$ ipython --no-banner

In [1]: import numpy as np

In [2]: np.set_printoptions(precision=2, suppress=True, linewidth=160, floatmode="fixed")

In [3]: B = np.array([[-7, 7, -3, -7], [0, 5, 4, -5], [-5, -8, -6, 5], [-1, -2, -8, 4]])

In [4]: A = np.triu(B)

In [5]: A
Out[5]: 
array([[-7,  7, -3, -7],
       [ 0,  5,  4, -5],
       [ 0,  0, -6,  5],
       [ 0,  0,  0,  4]])

In [6]: np.prod(np.diag(A)), round(np.linalg.det(A), 2)
Out[6]: (np.int64(840), np.float64(840.0))

In [7]: [int(np.linalg.matrix_rank(np.linalg.matrix_power(A, p))) for p in range(1, 5)]
Out[7]: [4, 4, 4, 4]

In [8]: np.linalg.matrix_power(A - np.diag(np.diag(A)), 4)
Out[8]: 
array([[0, 0, 0, 0],
       [0, 0, 0, 0],
       [0, 0, 0, 0],
       [0, 0, 0, 0]])

In [9]: np.linalg.matrix_rank(A - A[0, 0] * np.eye(4))
Out[9]: np.int64(3)

In [10]: q = A.astype(float).copy()

In [11]: for j in range(4):
    ...:     q[:, j] -= q[:, :j] @ (q[:, :j].T @ q[:, j])
    ...:     q[:, j] /= np.linalg.norm(q[:, j])
    ...: 

In [12]: q.T @ q
Out[12]: 
array([[1.00, 0.00, 0.00, 0.00],
       [0.00, 1.00, 0.00, 0.00],
       [0.00, 0.00, 1.00, 0.00],
       [0.00, 0.00, 0.00, 1.00]])

In [13]: q, Rm = np.linalg.qr(A)

In [14]: np.abs(np.diag(Rm))
Out[14]: array([7.00, 5.00, 6.00, 4.00])

In [15]: Rm
Out[15]: 
array([[-7.00,  7.00, -3.00, -7.00],
       [ 0.00,  5.00,  4.00, -5.00],
       [ 0.00,  0.00, -6.00,  5.00],
       [ 0.00,  0.00,  0.00,  4.00]])

In [16]: np.trace(q @ q.T)
Out[16]: np.float64(4.0)
